$ python3 -q
>>> import numpy as np
>>> np.set_printoptions(precision=2, suppress=True, linewidth=160)
>>> F = np.load("dump.npy")
>>> F
array([[0.67, 0.  , 0.33, 0.  , 0.  ],
       [0.5 , 0.5 , 0.  , 0.  , 0.  ],
       [0.  , 0.  , 0.67, 0.33, 0.  ],
       [0.  , 0.33, 0.  , 0.67, 0.  ],
       [0.  , 0.  , 0.  , 0.  , 1.  ]])
>>> np.allclose(F @ F.T, F.T @ F)
False
>>> np.linalg.matrix_power(F, 2)
array([[0.45, 0.  , 0.44, 0.11, 0.  ],
       [0.58, 0.25, 0.17, 0.  , 0.  ],
       [0.  , 0.11, 0.45, 0.44, 0.  ],
       [0.17, 0.39, 0.  , 0.45, 0.  ],
       [0.  , 0.  , 0.  , 0.  , 1.  ]])
>>> np.allclose(F, F.T)
False
>>> round(np.linalg.det(F), 2)
np.float64(0.13)
>>> rng = np.random.default_rng(15516)
>>> idx = rng.permutation(5)
>>> idx
array([2, 0, 4, 3, 1])
>>> B = F[idx][:, idx]
>>> np.allclose(B, F)
False
>>> np.diag(B)
array([0.67, 0.67, 1.  , 0.67, 0.5 ])
>>> np.trace(B)
np.float64(3.51)
>>> B
array([[0.67, 0.  , 0.  , 0.33, 0.  ],
       [0.33, 0.67, 0.  , 0.  , 0.  ],
       [0.  , 0.  , 1.  , 0.  , 0.  ],
       [0.  , 0.  , 0.  , 0.67, 0.33],
       [0.  , 0.5 , 0.  , 0.  , 0.5 ]])
>>> F @ F
array([[0.45, 0.  , 0.44, 0.11, 0.  ],
       [0.58, 0.25, 0.17, 0.  , 0.  ],
       [0.  , 0.11, 0.45, 0.44, 0.  ],
       [0.17, 0.39, 0.  , 0.45, 0.  ],
       [0.  , 0.  , 0.  , 0.  , 1.  ]])
>>> round(np.linalg.det(F), 2)
np.float64(0.13)
>>> (F != 0).astype(int)
array([[1, 0, 1, 0, 0],
       [1, 1, 0, 0, 0],
       [0, 0, 1, 1, 0],
       [0, 1, 0, 1, 0],
       [0, 0, 0, 0, 1]])
>>> (np.linalg.matrix_power((F != 0) + (F.T != 0) + np.eye(5), 5) > 0).astype(int)
array([[1, 1, 1, 1, 0],
       [1, 1, 1, 1, 0],
       [1, 1, 1, 1, 0],
       [1, 1, 1, 1, 0],
       [0, 0, 0, 0, 1]])
>>> np.flatnonzero(np.linalg.matrix_power((F != 0) + (F.T != 0) + np.eye(5), 5)[2])
array([0, 1, 2, 3])
>>> hat = np.triu(np.array([[-4, 4, 1, -3, 0],
...     [-2, -2, -1, -5, 2],
...     [-2, 1, 1, 5, 5],
...     [-3, 4, -4, 5, 4],
...     [-5, -2, -2, -2, 5]]), 1) + np.eye(5)
>>> B = hat @ F @ np.linalg.inv(hat)
>>> np.linalg.matrix_rank(B)
np.int64(5)
>>> np.poly(B)
array([ 1.  , -3.51,  4.86, -3.33,  1.11, -0.13])
>>> M = np.array([[0.0, 1.0, 1.0, 1.0, 1.0, 1.0, 1.0],
...     [1.0, 0.0, 1.0, 1.0, 1.0, 1.0, 1.0],
...     [1.0, 1.0, 0.0, 1.0, 1.0, 1.0, 1.0],
...     [1.0, 1.0, 1.0, 0.0, 1.0, 1.0, 1.0],
...     [1.0, 1.0, 1.0, 1.0, 0.0, 1.0, 1.0],
...     [1.0, 1.0, 1.0, 1.0, 1.0, 0.0, 1.0],
...     [1.0, 1.0, 1.0, 1.0, 1.0, 1.0, 0.0]])
>>> M
array([[0., 1., 1., 1., 1., 1., 1.],
       [1., 0., 1., 1., 1., 1., 1.],
       [1., 1., 0., 1., 1., 1., 1.],
       [1., 1., 1., 0., 1., 1., 1.],
       [1., 1., 1., 1., 0., 1., 1.],
       [1., 1., 1., 1., 1., 0., 1.],
       [1., 1., 1., 1., 1., 1., 0.]])
>>> M @ np.ones(7)
array([6., 6., 6., 6., 6., 6., 6.])
>>> M @ (-1.0) ** np.arange(7)
array([0., 2., 0., 2., 0., 2., 0.])
>>> M @ M
array([[6., 5., 5., 5., 5., 5., 5.],
       [5., 6., 5., 5., 5., 5., 5.],
       [5., 5., 6., 5., 5., 5., 5.],
       [5., 5., 5., 6., 5., 5., 5.],
       [5., 5., 5., 5., 6., 5., 5.],
       [5., 5., 5., 5., 5., 6., 5.],
       [5., 5., 5., 5., 5., 5., 6.]])
>>> low = np.diag(M.sum(axis=1)) - M
>>> (np.linalg.eigvalsh(low) < 1e-8).sum()
np.int64(1)
>>> np.round(np.linalg.eigvalsh(low), 2) + 0
array([0., 7., 7., 7., 7., 7., 7.])
>>> low
array([[ 6., -1., -1., -1., -1., -1., -1.],
       [-1.,  6., -1., -1., -1., -1., -1.],
       [-1., -1.,  6., -1., -1., -1., -1.],
       [-1., -1., -1.,  6., -1., -1., -1.],
       [-1., -1., -1., -1.,  6., -1., -1.],
       [-1., -1., -1., -1., -1.,  6., -1.],
       [-1., -1., -1., -1., -1., -1.,  6.]])
>>> np.linalg.matrix_rank(low)
np.int64(6)
>>> x0 = np.array([3, 3, -2, 0, 2, -3, -2])
>>> target = M @ x0
>>> b, lr = np.zeros(7), 1 / np.linalg.norm(M, 2) ** 2
>>> for i in range(30):
...     b -= lr * M.T @ (M @ b - target)
...     if i % 10 == 0: print(i, round(np.linalg.norm(M @ b - target), 2))
... 
0 6.06
10 4.57
20 3.45
>>> round(float(np.linalg.cond(M)), 2)
6.0
>>> w, evecs = np.linalg.eigh(M)
>>> np.round(evecs.T @ evecs, 2) + 0
array([[1., 0., 0., 0., 0., 0., 0.],
       [0., 1., 0., 0., 0., 0., 0.],
       [0., 0., 1., 0., 0., 0., 0.],
       [0., 0., 0., 1., 0., 0., 0.],
       [0., 0., 0., 0., 1., 0., 0.],
       [0., 0., 0., 0., 0., 1., 0.],
       [0., 0., 0., 0., 0., 0., 1.]])
>>> np.linalg.eigvalsh(M @ M)
array([ 1.,  1.,  1.,  1.,  1.,  1., 36.])
>>> w, evecs = np.linalg.eigh(M)
>>> x0 = np.array([-2, 1, 2, 0, -1, 0, 0])
>>> np.linalg.eigvalsh(M[1:, 1:])
array([-1., -1., -1., -1., -1.,  5.])
>>> np.abs(M).sum(axis=1).max(), round(np.abs(w).max(), 2)
(np.float64(6.0), np.float64(6.0))
>>> X = np.array([[6.0, -1.0, -3.0, -1.0],
...     [4.0, 1.0, -3.0, -1.0],
...     [2.0, -2.0, 0.0, 0.0],
...     [8.0, -2.0, -6.0, 0.0]])
>>> Uu, s, vt = np.linalg.svd(X)
>>> s.round(2) + 0
array([13.27,  2.74,  1.51,  0.  ])
>>> np.argmax(s[:-1] / (s[1:] + 1e-6)) + 1
np.int64(3)
>>> B = Uu[:, :3] @ np.diag(s[:3]) @ vt[:3]
>>> round(float(np.abs(X - B).max()), 2)
0.0
>>> np.linalg.matrix_rank(X, rtol=0.05)
np.int64(3)
>>> B = np.array([[-4, 5, -6], [-7, -8, 8]])
>>> basis = np.kron(B, X)
>>> round(float(np.linalg.norm(basis, 2)), 2), round(np.linalg.norm(B, 2) * np.linalg.norm(X, 2), 2)
(190.12, np.float64(190.12))
>>> basis.shape
(8, 12)
>>> np.linalg.matrix_rank(basis)
np.int64(6)
>>> np.round(X @ np.linalg.pinv(X) @ X, 2) + 0
array([[ 6., -1., -3., -1.],
       [ 4.,  1., -3., -1.],
       [ 2., -2.,  0.,  0.],
       [ 8., -2., -6.,  0.]])
>>> np.abs(np.diag(np.linalg.qr(X)[1])) > 1e-9
array([ True,  True,  True, False])
>>> np.linalg.lstsq(X[:-1].T, X[-1])[2]
np.int32(2)
>>> np.unique(X.round(6), axis=0).shape
(4, 4)
>>> x0 = np.array([0, 2, 2, 2, 0])
>>> (F @ x0).argmax()
np.int64(2)
>>> F @ (2 * x0)
array([1.32, 2.  , 4.  , 4.  , 0.  ])
>>> (F * x0).sum(axis=1)
array([0.66, 1.  , 2.  , 2.  , 0.  ])
>>> np.linalg.norm(F @ x0) <= np.linalg.norm(F, 2) * np.linalg.norm(x0) + 1e-9
np.True_
